$ ipython --no-banner

In [1]: import numpy as np

In [2]: np.set_printoptions(precision=3, suppress=True, linewidth=160, floatmode="fixed")

In [3]: feats = np.load("mat.npy")

In [4]: feats
Out[4]: 
array([[2.000, 3.000, 0.000],
       [3.000, 0.000, 3.000],
       [0.000, 3.000, 2.000]])

In [5]: # symmetric, so the eigenvalues are real

In [6]: np.round(np.linalg.det(2 * feats), 3), np.round(np.linalg.det(feats), 3)
Out[6]: (np.float64(-288.0), np.float64(-36.0))

In [7]: np.linalg.eigvals(feats)
Out[7]: array([-3.359,  2.000,  5.359])

In [8]: rng = np.random.default_rng(76)

In [9]: lab = rng.permutation(3)

In [10]: other = feats[:, lab] * rng.choice([-1, 1], 3)

In [11]: other
Out[11]: 
array([[-0.000,  3.000, -2.000],
       [-3.000,  0.000, -3.000],
       [-2.000,  3.000, -0.000]])

In [12]: U, _, Vh = np.linalg.svd(feats.T @ other)

In [13]: lab
Out[13]: array([2, 1, 0])

In [14]: Q = other.astype(float).copy()

In [15]: for j in range(3):
    ...:     Q[:, j] -= Q[:, :j] @ (Q[:, :j].T @ Q[:, j])
    ...:     Q[:, j] /= np.linalg.norm(Q[:, j])
    ...: 

In [16]: Q
Out[16]: 
array([[-0.000,  0.769, -0.640],
       [-0.832, -0.355, -0.426],
       [-0.555,  0.532,  0.640]])

In [17]: x = np.array([-1, 1, 2])

In [18]: target = feats @ x

In [19]: target
Out[19]: array([1.000, 3.000, 7.000])

In [20]: np.linalg.solve(feats, target + feats[:, 2])
Out[20]: array([-1.000,  1.000,  3.000])

In [21]: np.linalg.solve(feats, -3 * target)
Out[21]: array([ 3.000, -3.000, -6.000])

In [22]: np.linalg.solve(feats, target)
Out[22]: array([-1.000,  1.000,  2.000])

In [23]: np.round(np.linalg.solve(feats, feats[:, 0]), 3) + 0
Out[23]: array([1.000, 0.000, 0.000])

In [24]: np.linalg.solve(feats.T, feats[2])
Out[24]: array([0.000, 0.000, 1.000])

In [25]: f, v = feats[1], feats[0]

In [26]: f @ f
Out[26]: np.float64(18.0)

In [27]: p = (f @ v) / (f @ f) * f

In [28]: np.outer(f, v)
Out[28]: 
array([[6.000, 9.000, 0.000],
       [0.000, 0.000, 0.000],
       [6.000, 9.000, 0.000]])

In [29]: v - p
Out[29]: array([ 1.000,  3.000, -1.000])

In [30]: (v - p) @ f
Out[30]: np.float64(0.0)

In [31]: mat = np.load("data.npy")

In [32]: mat
Out[32]: 
array([[ 0.966,  0.000,  0.000,  0.000, -0.259,  0.000,  0.000,  0.000,  0.000,  0.000,  0.000],
       [ 0.000,  1.000,  0.000,  0.000,  0.000,  0.000,  0.000,  0.000,  0.000,  0.000,  0.000],
       [ 0.000,  0.000,  1.000,  0.000,  0.000,  0.000,  0.000,  0.000,  0.000,  0.000,  0.000],
       [ 0.000,  0.000,  0.000,  1.000,  0.000,  0.000,  0.000,  0.000,  0.000,  0.000,  0.000],
       [ 0.259,  0.000,  0.000,  0.000,  0.966,  0.000,  0.000,  0.000,  0.000,  0.000,  0.000],
       [ 0.000,  0.000,  0.000,  0.000,  0.000,  1.000,  0.000,  0.000,  0.000,  0.000,  0.000],
       [ 0.000,  0.000,  0.000,  0.000,  0.000,  0.000,  1.000,  0.000,  0.000,  0.000,  0.000],
       [ 0.000,  0.000,  0.000,  0.000,  0.000,  0.000,  0.000,  1.000,  0.000,  0.000,  0.000],
       [ 0.000,  0.000,  0.000,  0.000,  0.000,  0.000,  0.000,  0.000,  1.000,  0.000,  0.000],
       [ 0.000,  0.000,  0.000,  0.000,  0.000,  0.000,  0.000,  0.000,  0.000,  1.000,  0.000],
       [ 0.000,  0.000,  0.000,  0.000,  0.000,  0.000,  0.000,  0.000,  0.000,  0.000,  1.000]])

In [33]: cov = mat.T @ mat

In [34]: np.trace(cov), (mat ** 2).sum()
Out[34]: (np.float64(11.0), np.float64(11.0))

In [35]: np.linalg.matrix_rank(cov)
Out[35]: np.int64(11)

In [36]: np.linalg.eigvalsh(cov)[::-1]
Out[36]: array([1.000, 1.000, 1.000, 1.000, 1.000, 1.000, 1.000, 1.000, 1.000, 1.000, 1.000])

In [37]: cov.round(3) + 0
Out[37]: 
array([[1.000, 0.000, 0.000, 0.000, 0.000, 0.000, 0.000, 0.000, 0.000, 0.000, 0.000],
       [0.000, 1.000, 0.000, 0.000, 0.000, 0.000, 0.000, 0.000, 0.000, 0.000, 0.000],
       [0.000, 0.000, 1.000, 0.000, 0.000, 0.000, 0.000, 0.000, 0.000, 0.000, 0.000],
       [0.000, 0.000, 0.000, 1.000, 0.000, 0.000, 0.000, 0.000, 0.000, 0.000, 0.000],
       [0.000, 0.000, 0.000, 0.000, 1.000, 0.000, 0.000, 0.000, 0.000, 0.000, 0.000],
       [0.000, 0.000, 0.000, 0.000, 0.000, 1.000, 0.000, 0.000, 0.000, 0.000, 0.000],
       [0.000, 0.000, 0.000, 0.000, 0.000, 0.000, 1.000, 0.000, 0.000, 0.000, 0.000],
       [0.000, 0.000, 0.000, 0.000, 0.000, 0.000, 0.000, 1.000, 0.000, 0.000, 0.000],
       [0.000, 0.000, 0.000, 0.000, 0.000, 0.000, 0.000, 0.000, 1.000, 0.000, 0.000],
       [0.000, 0.000, 0.000, 0.000, 0.000, 0.000, 0.000, 0.000, 0.000, 1.000, 0.000],
       [0.000, 0.000, 0.000, 0.000, 0.000, 0.000, 0.000, 0.000, 0.000, 0.000, 1.000]])

In [38]: x = np.array([-3, 1, 2, -2, 3, -4, -3, 3, 2, 4, -3])

In [39]: [p for p in range(1, 25) if np.allclose(np.linalg.matrix_power(mat, p), np.eye(11))]
Out[39]: [24]

In [40]: np.round(np.linalg.det(mat), 3)
Out[40]: np.float64(1.0)

In [41]: other = mat / np.linalg.norm(mat, axis=1, keepdims=True)

In [42]: cov = other @ other.T

In [43]: (cov - 2 * np.eye(11)).round(6).argmax(axis=1)
Out[43]: array([1, 0, 0, 0, 0, 0, 0, 0, 0, 0, 0])

In [44]: np.linalg.norm(other, axis=1)
Out[44]: array([1.000, 1.000, 1.000, 1.000, 1.000, 1.000, 1.000, 1.000, 1.000, 1.000, 1.000])

In [45]: cov.round(3) + 0
Out[45]: 
array([[1.000, 0.000, 0.000, 0.000, 0.000, 0.000, 0.000, 0.000, 0.000, 0.000, 0.000],
       [0.000, 1.000, 0.000, 0.000, 0.000, 0.000, 0.000, 0.000, 0.000, 0.000, 0.000],
       [0.000, 0.000, 1.000, 0.000, 0.000, 0.000, 0.000, 0.000, 0.000, 0.000, 0.000],
       [0.000, 0.000, 0.000, 1.000, 0.000, 0.000, 0.000, 0.000, 0.000, 0.000, 0.000],
       [0.000, 0.000, 0.000, 0.000, 1.000, 0.000, 0.000, 0.000, 0.000, 0.000, 0.000],
       [0.000, 0.000, 0.000, 0.000, 0.000, 1.000, 0.000, 0.000, 0.000, 0.000, 0.000],
       [0.000, 0.000, 0.000, 0.000, 0.000, 0.000, 1.000, 0.000, 0.000, 0.000, 0.000],
       [0.000, 0.000, 0.000, 0.000, 0.000, 0.000, 0.000, 1.000, 0.000, 0.000, 0.000],
       [0.000, 0.000, 0.000, 0.000, 0.000, 0.000, 0.000, 0.000, 1.000, 0.000, 0.000],
       [0.000, 0.000, 0.000, 0.000, 0.000, 0.000, 0.000, 0.000, 0.000, 1.000, 0.000],
       [0.000, 0.000, 0.000, 0.000, 0.000, 0.000, 0.000, 0.000, 0.000, 0.000, 1.000]])

In [46]: np.degrees(np.arccos(np.clip(cov[1, 0], -1, 1)))
Out[46]: np.float64(90.0)

In [47]: cov[1]
Out[47]: array([0.000, 1.000, 0.000, 0.000, 0.000, 0.000, 0.000, 0.000, 0.000, 0.000, 0.000])

In [48]: np.argwhere(np.triu(np.abs(cov) > 0.95, 1))
Out[48]: array([], shape=(0, 2), dtype=int64)

In [49]: other = np.linalg.inv(mat)

In [50]: round(np.linalg.cond(mat), 3)
Out[50]: np.float64(1.0)

In [51]: round(float(np.linalg.slogdet(mat)[0]), 3)
Out[51]: 1.0

In [52]: np.linalg.inv(other)
Out[52]: 
array([[ 0.966,  0.000,  0.000,  0.000, -0.259,  0.000,  0.000,  0.000,  0.000,  0.000,  0.000],
       [ 0.000,  1.000,  0.000,  0.000,  0.000,  0.000,  0.000,  0.000,  0.000,  0.000,  0.000],
       [ 0.000,  0.000,  1.000,  0.000,  0.000,  0.000,  0.000,  0.000,  0.000,  0.000,  0.000],
       [ 0.000,  0.000,  0.000,  1.000,  0.000,  0.000,  0.000,  0.000,  0.000,  0.000,  0.000],
       [ 0.259,  0.000,  0.000,  0.000,  0.966,  0.000,  0.000,  0.000,  0.000,  0.000,  0.000],
       [ 0.000,  0.000,  0.000,  0.000,  0.000,  1.000,  0.000,  0.000,  0.000,  0.000,  0.000],
       [ 0.000,  0.000,  0.000,  0.000,  0.000,  0.000,  1.000,  0.000,  0.000,  0.000,  0.000],
       [ 0.000,  0.000,  0.000,  0.000,  0.000,  0.000,  0.000,  1.000,  0.000,  0.000,  0.000],
       [ 0.000,  0.000,  0.000,  0.000,  0.000,  0.000,  0.000,  0.000,  1.000,  0.000,  0.000],
       [ 0.000,  0.000,  0.000,  0.000,  0.000,  0.000,  0.000,  0.000,  0.000,  1.000,  0.000],
       [ 0.000,  0.000,  0.000,  0.000,  0.000,  0.000,  0.000,  0.000,  0.000,  0.000,  1.000]])

In [53]: other
Out[53]: 
array([[ 0.966,  0.000,  0.000,  0.000,  0.259,  0.000,  0.000,  0.000,  0.000,  0.000,  0.000],
       [ 0.000,  1.000,  0.000,  0.000,  0.000,  0.000,  0.000,  0.000,  0.000,  0.000,  0.000],
       [ 0.000,  0.000,  1.000,  0.000,  0.000,  0.000,  0.000,  0.000,  0.000,  0.000,  0.000],
       [ 0.000,  0.000,  0.000,  1.000,  0.000,  0.000,  0.000,  0.000,  0.000,  0.000,  0.000],
       [-0.259,  0.000,  0.000,  0.000,  0.966,  0.000,  0.000,  0.000,  0.000,  0.000,  0.000],
       [ 0.000,  0.000,  0.000,  0.000,  0.000,  1.000,  0.000,  0.000,  0.000,  0.000,  0.000],
       [ 0.000,  0.000,  0.000,  0.000,  0.000,  0.000,  1.000,  0.000,  0.000,  0.000,  0.000],
       [ 0.000,  0.000,  0.000,  0.000,  0.000,  0.000,  0.000,  1.000,  0.000,  0.000,  0.000],
       [ 0.000,  0.000,  0.000,  0.000,  0.000,  0.000,  0.000,  0.000,  1.000,  0.000,  0.000],
       [ 0.000,  0.000,  0.000,  0.000,  0.000,  0.000,  0.000,  0.000,  0.000,  1.000,  0.000],
       [ 0.000,  0.000,  0.000,  0.000,  0.000,  0.000,  0.000,  0.000,  0.000,  0.000,  1.000]])
